In [1]: import numpy as np

In [2]: from numpy import linalg as LA

In [3]: np.set_printoptions(suppress=True, linewidth=140)

In [4]: F = np.array([[-1, -1], [4, 3], [-3, -4], [-1, -5]])

In [5]: F[-1] = F[0] + -3 * F[1]

In [6]: F
Out[6]: 
array([[ -1,  -1],
       [  4,   3],
       [ -3,  -4],
       [-13, -10]])

In [7]: Q, V = LA.qr(F[:, :1])[0], LA.qr(F[:, 1:])[0]

In [8]: sv = LA.svd(Q.T @ V, compute_uv=False)

In [9]: (sv > 0.9).sum()
Out[9]: np.int64(1)

In [10]: m1 = np.load("test12.npy")

In [11]: m1
Out[11]: 
array([[3, 2, 3],
       [2, 3, 3],
       [1, 1, 0]])

In [12]: proj = np.triu(np.array([[2, 1, 0], [1, 1, 0], [3, 2, 1]]), 1) + np.eye(3)

In [13]: Y = proj @ m1 @ LA.inv(proj)

In [14]: Y
Out[14]: 
array([[5., 0., 6.],
       [2., 1., 3.],
       [1., 0., 0.]])

In [15]: np.poly(Y)
Out[15]: array([ 1., -6., -1.,  6.])

In [16]: rng = np.random.default_rng(480256)

In [17]: labels = rng.permutation(3)

In [18]: labels
Out[18]: array([2, 0, 1])

In [19]: Y = m1[labels][:, labels]

In [20]: np.allclose(Y, m1)
Out[20]: False

In [21]: np.round(np.sort(np.abs(LA.eigvals(Y))), 2)
Out[21]: array([1., 1., 6.])

In [22]: np.trace(Y)
Out[22]: np.int64(6)

In [23]: M = np.load("a.npy")

In [24]: M
Out[24]: 
array([[0, 0, 0, 1],
       [0, 0, 0, 1],
       [0, 0, 0, 1],
       [1, 1, 1, 0]])

In [25]: def softmax(z):
    ...:     e = np.exp(z - z.max(axis=-1, keepdims=True))
    ...:     return e / e.sum(axis=-1, keepdims=True)
    ...: 

In [26]: np.round(softmax(10 * M[1]), 2) + 0
Out[26]: array([0., 0., 0., 1.])

In [27]: np.round(softmax(M[1]), 2)
Out[27]: array([0.17, 0.17, 0.17, 0.48])

In [28]: S = M @ M.T / np.sqrt(4)

In [29]: np.round(softmax(S + np.triu(np.full(S.shape, -np.inf), 1)), 2)
Out[29]: 
array([[1.  , 0.  , 0.  , 0.  ],
       [0.5 , 0.5 , 0.  , 0.  ],
       [0.33, 0.33, 0.33, 0.  ],
       [0.13, 0.13, 0.13, 0.6 ]])

In [30]: softmax(S).round(6).argmax(axis=1)
Out[30]: array([0, 0, 0, 3])

In [31]: rank = LA.matrix_rank(M)

In [32]: rank
Out[32]: np.int64(2)

In [33]: ns = LA.svd(M)[2][rank:].T

In [34]: np.round(ns @ ns.T, 2)
Out[34]: 
array([[ 0.67, -0.33, -0.33,  0.  ],
       [-0.33,  0.67, -0.33,  0.  ],
       [-0.33, -0.33,  0.67,  0.  ],
       [ 0.  ,  0.  ,  0.  ,  0.  ]])

In [35]: [int(LA.matrix_rank(np.delete(M, i, axis=0))) for i in range(4)]
Out[35]: [2, 2, 2, 1]

In [36]: [int(LA.matrix_rank(M[:, :j + 1])) for j in range(4)]
Out[36]: [1, 1, 1, 2]

In [37]: [int(LA.matrix_rank(M[:i])) for i in range(1, len(M) + 1)]
Out[37]: [1, 1, 1, 2]

In [38]: ns.shape
Out[38]: (4, 2)

In [39]: np.round(M @ ns, 2) + 0
Out[39]: 
array([[0., 0.],
       [0., 0.],
       [0., 0.],
       [0., 0.]])

In [40]: Y = np.array([[2, 2, 1], [0, 3, 2], [1, 2, 3]])

In [41]: J = np.triu(Y, 1)

In [42]: J
Out[42]: 
array([[0, 2, 1],
       [0, 0, 2],
       [0, 0, 0]])

In [43]: np.round(J @ LA.pinv(J) @ J, 2) + 0
Out[43]: 
array([[0., 2., 1.],
       [0., 0., 2.],
       [0., 0., 0.]])

In [44]: np.allclose(J[:-1].T @ LA.lstsq(J[:-1].T, J[-1])[0], J[-1])
Out[44]: True

In [45]: np.unique(J.round(6), axis=0).shape
Out[45]: (3, 3)

In [46]: left, sv, Vt = LA.svd(J)

In [47]: V = Vt[:(sv > 1e-8).sum()]

In [48]: vec = J[1] + -1 * J[0] + rng.integers(2) * np.eye(3)[0]

In [49]: vec
Out[49]: array([ 1., -2.,  1.])

In [50]: np.round(np.diag(V.T @ V), 2)
Out[50]: array([0., 1., 1.])

In [51]: np.allclose(V.T @ V @ vec, vec)
Out[51]: False

In [52]: round(LA.norm(vec - V.T @ V @ vec), 2)
Out[52]: np.float64(1.0)

In [53]: np.round(V.T @ V, 2) + 0
Out[53]: 
array([[0., 0., 0.],
       [0., 1., 0.],
       [0., 0., 1.]])

In [54]: LA.matrix_rank(np.vstack([J, vec]))
Out[54]: np.int64(3)

In [55]: LA.matrix_power(J - np.diag(np.diag(J)), 3)
Out[55]: 
array([[0, 0, 0],
       [0, 0, 0],
       [0, 0, 0]])

In [56]: [int(LA.matrix_rank(LA.matrix_power(J, p))) for p in range(1, 4)]
Out[56]: [2, 1, 0]

In [57]: np.prod(np.diag(J)), np.round(LA.det(J), 2)
Out[57]: (np.int64(0), np.float64(0.0))

In [58]: np.round(np.sort(LA.eigvals(J)), 2)
Out[58]: array([0., 0., 0.])

In [59]: data = np.load("layer14.npy")

In [60]: data
Out[60]: 
array([[ 2, -3,  0,  0],
       [-3, -3,  0,  0],
       [ 0,  0,  2, -3],
       [ 0,  0, -3, -3]])

In [61]: Q, Rm = LA.qr(data)

In [62]: Rm.round(2)
Out[62]: 
array([[-3.61, -0.83,  0.  ,  0.  ],
       [ 0.  , -4.16,  0.  ,  0.  ],
       [ 0.  ,  0.  , -3.61, -0.83],
       [ 0.  ,  0.  ,  0.  , -4.16]])

In [63]: np.trace(Q @ Q.T)
Out[63]: np.float64(4.0)

In [64]: Q.shape, Rm.shape
Out[64]: ((4, 4), (4, 4))

In [65]: np.allclose(Rm.T @ Rm, data.T @ data)
Out[65]: True

In [66]: round(abs(Rm[0, 0]), 2), round(LA.norm(data[:, 0]), 2)
Out[66]: (np.float64(3.61), np.float64(3.61))

In [67]: Q.round(2)
Out[67]: 
array([[-0.55,  0.83,  0.  ,  0.  ],
       [ 0.83,  0.55,  0.  ,  0.  ],
       [-0.  , -0.  , -0.55,  0.83],
       [-0.  , -0.  ,  0.83,  0.55]])

In [68]: Y = np.array([[3, 4, 4], [0, 3, 1]])

In [69]: W2 = np.kron(Y, data)

In [70]: np.round(LA.norm(W2, 2), 2), round(float(LA.norm(Y, 2) * LA.norm(data, 2)), 2)
Out[70]: (np.float64(30.45), 30.45)

In [71]: W2
Out[71]: 
array([[  6,  -9,   0,   0,   8, -12,   0,   0,   8, -12,   0,   0],
       [ -9,  -9,   0,   0, -12, -12,   0,   0, -12, -12,   0,   0],
       [  0,   0,   6,  -9,   0,   0,   8, -12,   0,   0,   8, -12],
       [  0,   0,  -9,  -9,   0,   0, -12, -12,   0,   0, -12, -12],
       [  0,   0,   0,   0,   6,  -9,   0,   0,   2,  -3,   0,   0],
       [  0,   0,   0,   0,  -9,  -9,   0,   0,  -3,  -3,   0,   0],
       [  0,   0,   0,   0,   0,   0,   6,  -9,   0,   0,   2,  -3],
       [  0,   0,   0,   0,   0,   0,  -9,  -9,   0,   0,  -3,  -3]])

In [72]: np.round(LA.det(m1[::-1]), 2)
Out[72]: np.float64(6.0)

In [73]: np.einsum("ij,ji->", m1, m1)
Out[73]: np.int64(38)

In [74]: round(float(LA.det(2 * m1)), 2), round(LA.det(m1), 2)
Out[74]: (-48.0, np.float64(-6.0))

In [75]: np.round(np.poly(m1), 2)
Out[75]: array([ 1., -6., -1.,  6.])

In [76]: np.kron(np.eye(2, dtype=int), m1)
Out[76]: 
array([[3, 2, 3, 0, 0, 0],
       [2, 3, 3, 0, 0, 0],
       [1, 1, 0, 0, 0, 0],
       [0, 0, 0, 3, 2, 3],
       [0, 0, 0, 2, 3, 3],
       [0, 0, 0, 1, 1, 0]])

In [77]: np.round(LA.det(m1.T), 2)
Out[77]: np.float64(-6.0)

In [78]: np.round(LA.eigvals(m1), 2)
Out[78]: array([ 6.,  1., -1.])

In [79]: K = np.loadtxt("sample12.csv", delimiter=",")

In [80]: K.round(2)
Out[80]: 
array([[ 2.02, -2.12, -0.63],
       [ 2.42,  0.97, -1.48],
       [-0.51, -2.83,  0.86],
       [ 2.61, -0.87, -1.2 ],
       [ 1.37, -2.66, -0.17],
       [-2.66,  0.32,  1.34],
       [ 2.58, -1.01, -1.15],
       [ 0.32, -2.95,  0.44],
       [-2.47, -0.85,  1.48],
       [-2.66,  0.5 ,  1.3 ],
       [ 0.07, -2.94,  0.57],
       [ 2.14, -1.98, -0.72],
       [ 2.61, -0.84, -1.21],
       [ 2.65, -0.59, -1.28],
       [ 2.35, -1.64, -0.9 ],
       [ 0.18, -2.95,  0.52],
       [-1.61, -2.17,  1.3 ],
       [ 2.4 , -1.52, -0.96],
       [ 2.59, -0.98, -1.16],
       [-2.28, -1.29,  1.47],
       [-0.94,  2.85, -0.09],
       [ 0.13, -2.95,  0.54],
       [-2.  , -1.72,  1.42],
       [ 1.87,  1.89, -1.38],
       [-1.78, -1.99,  1.36]])

In [81]: left, sv, Vt = LA.svd(K)

In [82]: V = Vt[:(sv > 1e-8).sum()]

In [83]: vec = K[5] + 3 * K[13] + rng.integers(2) * np.eye(3)[0]

In [84]: vec.round(2)
Out[84]: array([ 6.28, -1.46, -2.49])

In [85]: np.round(LA.norm(vec - V.T @ V @ vec), 2)
Out[85]: np.float64(0.46)

In [86]: np.allclose(V.T @ V @ vec, vec)
Out[86]: False

In [87]: LA.matrix_rank(np.vstack([K, vec]))
Out[87]: np.int64(3)

In [88]: np.round(np.diag(V.T @ V), 2)
Out[88]: array([0.79, 0.97, 0.24])

In [89]: labels = K[:, 2] > np.median(K[:, 2])

In [90]: u = K[labels].mean(axis=0) - K[~labels].mean(axis=0)

In [91]: np.argsort(-np.abs(u).round(6), kind="stable")
Out[91]: array([0, 2, 1])

In [92]: np.round(K @ LA.pinv(K) @ K, 2)
Out[92]: 
array([[ 2.02, -2.12, -0.63],
       [ 2.42,  0.97, -1.48],
       [-0.51, -2.83,  0.86],
       [ 2.61, -0.87, -1.2 ],
       [ 1.37, -2.66, -0.17],
       [-2.66,  0.32,  1.34],
       [ 2.58, -1.01, -1.15],
       [ 0.32, -2.95,  0.44],
       [-2.47, -0.85,  1.48],
       [-2.66,  0.5 ,  1.3 ],
       [ 0.07, -2.94,  0.57],
       [ 2.14, -1.98, -0.72],
       [ 2.61, -0.84, -1.21],
       [ 2.65, -0.59, -1.28],
       [ 2.35, -1.64, -0.9 ],
       [ 0.18, -2.95,  0.52],
       [-1.61, -2.17,  1.3 ],
       [ 2.4 , -1.52, -0.96],
       [ 2.59, -0.98, -1.16],
       [-2.28, -1.29,  1.47],
       [-0.94,  2.85, -0.09],
       [ 0.13, -2.95,  0.54],
       [-2.  , -1.72,  1.42],
       [ 1.87,  1.89, -1.38],
       [-1.78, -1.99,  1.36]])

In [93]: np.unique(K.round(6), axis=0).shape
Out[93]: (25, 3)

In [94]: left, sv, Vt = LA.svd(K, full_matrices=False)

In [95]: (sv > 1e-8).sum()
Out[95]: np.int64(2)

In [96]: np.round(left.T @ K @ Vt.T, 2) + 0
Out[96]: 
array([[11.39,  0.  ,  0.  ],
       [ 0.  ,  9.76,  0.  ],
       [ 0.  ,  0.  ,  0.  ]])

In [97]: np.round(np.cumsum(sv ** 2) / np.sum(sv ** 2), 2)
Out[97]: array([0.58, 1.  , 1.  ])

In [98]: np.round(sv / sv[0], 2) + 0
Out[98]: array([1.  , 0.86, 0.  ])

In [99]: rank = LA.matrix_rank(K)

In [100]: rank
Out[100]: np.int64(2)

In [101]: ns = LA.svd(K)[2][rank:].T

In [102]: [int(LA.matrix_rank(K[:, :j + 1])) for j in range(3)]
Out[102]: [1, 2, 2]

In [103]: [int(LA.matrix_rank(np.delete(K, i, axis=0))) for i in range(25)]
Out[103]: [2, 2, 2, 2, 2, 2, 2, 2, 2, 2, 2, 2, 2, 2, 2, 2, 2, 2, 2, 2, 2, 2, 2, 2, 2]

In [104]: np.round(ns[:, 0] / ns[np.abs(ns[:, 0]).round(6).argmax(), 0], 2)
Out[104]: array([0.53, 0.21, 1.  ])

In [105]: ns.shape
Out[105]: (3, 1)

In [106]: np.round(ns @ ns.T, 2)
Out[106]: 
array([[0.21, 0.08, 0.4 ],
       [0.08, 0.03, 0.16],
       [0.4 , 0.16, 0.76]])

In [107]: u = np.array([3, 2, 5])

In [108]: feats = np.outer(rng.normal(size=10), u) + 0.05 * rng.normal(size=(10, 3))

In [109]: feats.round(2)
Out[109]: 
array([[-4.81, -3.19, -7.89],
       [-2.48, -1.65, -4.19],
       [-2.73, -1.87, -4.52],
       [ 2.54,  1.71,  4.15],
       [-1.55, -1.09, -2.58],
       [-2.47, -1.69, -4.14],
       [ 0.77,  0.47,  1.27],
       [-1.54, -0.99, -2.74],
       [ 1.17,  0.69,  1.89],
       [-2.44, -1.7 , -4.09]])

In [110]: vec = np.array([4, 1, 1])

In [111]: y = feats @ vec

In [112]: np.round(LA.solve(feats.T @ feats, feats.T @ y), 2)
Out[112]: array([4., 1., 1.])

In [113]: np.round(LA.lstsq(feats, y)[0], 2)
Out[113]: array([4., 1., 1.])

In [114]: y.round(2)
Out[114]: array([-30.31, -15.76, -17.31,  16.01,  -9.86, -15.71,   4.84,  -9.9 ,   7.26, -15.56])

In [115]: y = y + 0.02 * rng.normal(size=10)

In [116]: y.round(2)
Out[116]: array([-30.31, -15.73, -17.27,  15.96,  -9.84, -15.73,   4.83,  -9.88,   7.26, -15.56])

In [117]: coef, *_ = LA.lstsq(feats, y)

In [118]: np.round(feats.T @ (y - feats @ coef), 2) + 0
Out[118]: array([0., 0., 0.])

In [119]: [round(float(LA.norm(LA.solve(feats.T @ feats + lam * np.eye(3), feats.T @ y))), 2) for lam in (0, 1, 10, 100)]
Out[119]: [4.28, 3.07, 2.97, 2.23]

In [120]: labels = feats[:, 0] > np.median(feats[:, 0])

In [121]: u = feats[labels].mean(axis=0) - feats[~labels].mean(axis=0)

In [122]: ((feats - feats.mean(axis=0)) @ u > 0).astype(int)
Out[122]: array([0, 0, 0, 1, 0, 0, 1, 0, 1, 0])

In [123]: u.round(2)
Out[123]: array([3.26, 2.18, 5.36])

In [124]: np.argsort(-np.abs(u).round(6), kind="stable")
Out[124]: array([2, 0, 1])

In [125]: (((feats - feats.mean(axis=0)) @ u > 0) == labels).mean()
Out[125]: np.float64(0.8)

In [126]: vec = np.array([2, 1, 2])

In [127]: y = m1 @ vec

In [128]: y
Out[128]: array([14, 13,  3])

In [129]: np.round(LA.solve(m1.T, m1[1]), 2) + 0
Out[129]: array([0., 1., 0.])

In [130]: np.round(LA.solve(m1, y + m1[:, 0]), 2)
Out[130]: array([3., 1., 2.])

In [131]: np.round(LA.solve(m1, y), 2)
Out[131]: array([2., 1., 2.])

In [132]: np.round(LA.solve(m1, m1[:, 2]), 2)
Out[132]: array([0., 0., 1.])
